>>> import numpy as np
>>> from numpy import linalg as LA
>>> np.set_printoptions(suppress=True, linewidth=200)
>>> def rd(a):
...     return np.round(a, 1) + 0
... 
>>> E = np.load("dump.npy")
>>> E
array([[ 0.6, -0.8],
       [ 0.8,  0.6]])
>>> proj = np.triu(np.array([[-2, -1], [-3, 1]]), 1) + np.eye(2)
>>> other = proj @ E @ LA.inv(proj)
>>> LA.matrix_rank(other)
np.int64(2)
>>> rd(np.trace(other)), np.trace(E)
(np.float64(1.2), np.float64(1.2))
>>> rd(LA.det(other))
np.float64(1.0)
>>> rd(other)
array([[-0.2, -1.6],
       [ 0.8,  1.4]])
>>> x = np.array([-2, -2])
>>> rd(LA.inv(E))
array([[ 0.6,  0.8],
       [-0.8,  0.6]])
>>> [p for p in range(1, 25) if np.allclose(LA.matrix_power(E, p), np.eye(2))]
[]
>>> 2 - LA.matrix_rank(E - np.eye(2), tol=1e-8)
np.int64(0)
>>> E.T @ (E @ x)
array([-2., -2.])
>>> Q = E.astype(float).copy()
>>> for j in range(2):
...     Q[:, j] -= Q[:, :j] @ (Q[:, :j].T @ Q[:, j])
...     Q[:, j] /= LA.norm(Q[:, j])
... 
>>> rd(Q.T @ E)
array([[1., 0.],
       [0., 1.]])
>>> rd(Q.T @ Q)
array([[1., 0.],
       [0., 1.]])
>>> other = E / LA.norm(E, axis=1, keepdims=True)
>>> cov = other @ other.T
>>> np.argwhere(np.triu(np.abs(cov) > 0.95, 1))
array([], shape=(0, 2), dtype=int64)
>>> rd(LA.norm(other, axis=1))
array([1., 1.])
>>> rd(cov)
array([[1., 0.],
       [0., 1.]])
>>> (cov - 2 * np.eye(2)).round(6).argmax(axis=1)
array([1, 0])
>>> (np.abs(cov) > 0.9).astype(int)
array([[1, 0],
       [0, 1]])
>>> feats = np.load("run13.npy")
>>> feats
array([[ 9., -1.,  0.,  0.],
       [-1.,  1., -1.,  0.],
       [ 0., -1.,  9., -1.],
       [ 0.,  0., -1.,  0.]])
>>> # symmetric
>>> T = np.stack([E, -1 * E, E[::-1]])
>>> rd(LA.det(T))
array([ 1.,  1., -1.])
>>> LA.matrix_rank(T)
array([2, 2, 2])
>>> T.shape
(3, 2, 2)
>>> rd(LA.norm(T, axis=(1, 2)))
array([1.4, 1.4, 1.4])
>>> evals, V = LA.eig(feats)
>>> rd(feats @ V[:, 0] - evals[0] * V[:, 0])
array([0., 0., 0., 0.])
>>> rd(np.sort(LA.eigvals(feats @ feats)))
array([ 0. ,  0.6, 81.8, 86.6])
>>> rd(np.prod(evals))
np.float64(-8.0)
>>> other = feats / LA.norm(feats, axis=1, keepdims=True)
>>> cov = other @ other.T
>>> (cov - 2 * np.eye(4)).round(6).argmax(axis=1)
array([2, 3, 0, 1])
>>> (np.abs(cov) > 0.9).astype(int)
array([[1, 0, 0, 0],
       [0, 1, 0, 0],
       [0, 0, 1, 1],
       [0, 0, 1, 1]])
>>> rd(cov[2])
array([ 0. , -0.6,  1. , -1. ])
>>> F = np.loadtxt("test11.csv", delimiter=",")
>>> F
array([[-3.,  1.,  1.],
       [ 2., -1.,  3.],
       [-3., -3., -1.],
       [ 5., -3., 13.]])
>>> # row 3 is much longer than the rest
>>> other = F / np.sqrt((F ** 2).mean(axis=1, keepdims=True))
>>> LA.matrix_rank(F - F.mean(axis=1, keepdims=True))
np.int64(2)
>>> rd(LA.norm(other, axis=1))
array([1.7, 1.7, 1.7, 1.7])
>>> rd(F - F.mean(axis=1, keepdims=True))
array([[-2.7,  1.3,  1.3],
       [ 0.7, -2.3,  1.7],
       [-0.7, -0.7,  1.3],
       [ 0. , -8. ,  8. ]])
>>> LA.matrix_rank(other) == LA.matrix_rank(F)
np.True_
>>> x = np.array([-1, -1, 2])
>>> y = F @ x
>>> rd(LA.solve(F.T @ F, F.T @ y))
array([-1., -1.,  2.])
>>> rd(LA.lstsq(F, y)[0])
array([-1., -1.,  2.])
>>> rng = np.random.default_rng(732)
>>> y = y + 0.3 * rng.normal(size=4)
>>> rd(y)
array([ 3.8,  4.3,  4. , 24. ])
>>> b, *_ = LA.lstsq(F, y)
>>> rd(b)
array([-1., -1.,  2.])
>>> rd(F.T @ (y - F @ b))
array([0., 0., 0.])
>>> proj = F @ LA.solve(F.T @ F, F.T)
>>> rd(np.diag(proj))
array([0.9, 0.1, 1. , 0.9])
>>> rd(LA.eigvalsh(proj))
array([0., 1., 1., 1.])
>>> np.trace(proj)
np.float64(3.0)
>>> rd((np.eye(4) - proj) @ F)
array([[0., 0., 0.],
       [0., 0., 0.],
       [0., 0., 0.],
       [0., 0., 0.]])
>>> def softmax(z):
...     e = np.exp(z - z.max(axis=-1, keepdims=True))
...     return e / e.sum(axis=-1, keepdims=True)
... 
>>> rd(softmax(10 * F[1]))
array([0., 0., 1.])
>>> rd(softmax(F[1] + -2))
array([0.3, 0. , 0.7])
>>> rd(softmax(F[1]))
array([0.3, 0. , 0.7])
>>> scores = F @ F.T / np.sqrt(3)
>>> rd(softmax(scores + np.triu(np.full(scores.shape, -np.inf), 1)))
array([[1., 0., 0., 0.],
       [0., 1., 0., 0.],
       [0., 0., 1., 0.],
       [0., 0., 0., 1.]])
>>> other = np.c_[F[:, :1] @ np.array([[0]]), np.array([2, 5, 2, 0])]
>>> other
array([[0., 2.],
       [0., 5.],
       [0., 2.],
       [0., 0.]])
>>> rd(LA.norm(LA.qr(F)[0].T @ other, axis=0) ** 2 / ((other ** 2).sum(axis=0) + 1e-12))
array([0. , 0.2])
>>> LA.matrix_rank(np.c_[F, other])
np.int64(4)
>>> rd(LA.lstsq(F, other[:, 0])[0])
array([0., 0., 0.])
>>> rd(LA.norm(other - F @ LA.lstsq(F, other)[0], axis=0))
array([0. , 5.2])
>>> M = np.array([[-6, 24, 6], [-10, 40, 10], [-2, 8, 2]])
>>> T = np.stack([M, -2 * M, M[::-1]])
>>> rd(LA.norm(T, axis=(1, 2)))
array([ 50.2, 100.4,  50.2])
>>> rd(LA.det(T))
array([0., 0., 0.])
>>> (T @ M.T).shape
(3, 3, 3)
>>> T.shape
(3, 3, 3)
>>> np.einsum("bij,cij->bc", T, T)
array([[ 2520, -5040,  2232],
       [-5040, 10080, -4464],
       [ 2232, -4464,  2520]])
>>> LA.matrix_rank(T.reshape(3, -1))
np.int64(2)
>>> rd(np.abs(LA.eigvals(M)).max())
np.float64(36.0)
>>> (M + M.T) / 2
array([[-6.,  7.,  2.],
       [ 7., 40.,  9.],
       [ 2.,  9.,  2.]])
>>> M @ M
array([[-216,  864,  216],
       [-360, 1440,  360],
       [ -72,  288,   72]])
>>> np.allclose(M, M.T)
False
>>> LA.cond(M) > 100
np.True_
>>> np.argsort(-LA.norm(M, axis=0).round(6), kind="stable")[:3]
array([1, 0, 2])
>>> rd(LA.norm(M, 2) / LA.norm(M))
np.float64(1.0)
>>> LA.matrix_rank(M, rtol=0.1)
np.int64(1)
>>> data = np.load("mat.npy")
>>> data
array([[ 17.3,  -4.3,  -9.5],
       [  3. ,  -3.4,  -0.4],
       [ 10.8,  -5.9,  -5.6],
       [  8.6,  -9.7, -11. ],
       [  2.5,  -5.7,  -6. ],
       [  8.4,   2.7,  -0.4],
       [  0.3,   7.8,   0.4],
       [  3.9,  -2.3,  -1.3],
       [  0. ,  -4.2,  -2.8],
       [-10.8,   2.6,   1.6],
       [  7.4,  -1. ,  -6. ],
       [  2.7,  -6. ,  -7.3],
       [ -0.6,  12.3,   6.9],
       [ 13.2,  -5. , -10.1],
       [ -1.3,  -8. ,  -2.6],
       [ -8.4,   7.8,   5.4],
       [  2.2,   3.1,  -2.8],
       [-10.4,  -5.1,   4.1],
       [ 10.2,   0.5,  -5.1],
       [  2.1,   5.4,   9.9]])
>>> rd(LA.norm(data, axis=0))
array([35.2, 26.3, 26.7])
>>> LA.norm(data, axis=1).argmax()
np.int64(0)
>>> rd(LA.norm(data[6] - data[13]))
np.float64(21.0)
>>> other = E + rng.integers(-2, 3, (2, 1)) @ rng.integers(-2, 3, (1, 2))
>>> other
array([[-1.4, -2.8],
       [ 0.8,  0.6]])
>>> np.abs(other - E).sum(axis=1)
array([4., 0.])
>>> rd(other - E)
array([[-2., -2.],
       [ 0.,  0.]])
>>> proj = data @ LA.solve(data.T @ data, data.T)
>>> LA.matrix_rank(np.eye(20) - proj)
np.int64(17)
>>> rd(proj @ data[:, 1])
array([-4.3, -3.4, -5.9, -9.7, -5.7,  2.7,  7.8, -2.3, -4.2,  2.6, -1. , -6. , 12.3, -5. , -8. ,  7.8,  3.1, -5.1,  0.5,  5.4])
>>> rd(np.trace(proj))
np.float64(3.0)
>>> Xc = data - data.mean(axis=0)
>>> V = LA.svd(Xc)[2][:2]
>>> other = Xc - Xc @ V.T @ V
>>> rd((Xc @ V.T).std(axis=0))
array([9.2, 5.3])
>>> LA.norm(other, axis=1).round(6).argmax()
np.int64(19)
>>> Xc = (data - data.mean(axis=0)) / data.std(axis=0)
>>> np.argwhere(np.abs(Xc) > 2)
array([[12,  1],
       [19,  2]])
>>> b = LA.lstsq(np.delete(Xc, 0, axis=1), Xc[:, 0])[0]
>>> rd(1 - np.var(Xc[:, 0] - np.delete(Xc, 0, axis=1) @ b))
np.float64(0.5)
>>> np.abs(b).argmax()
np.int64(1)
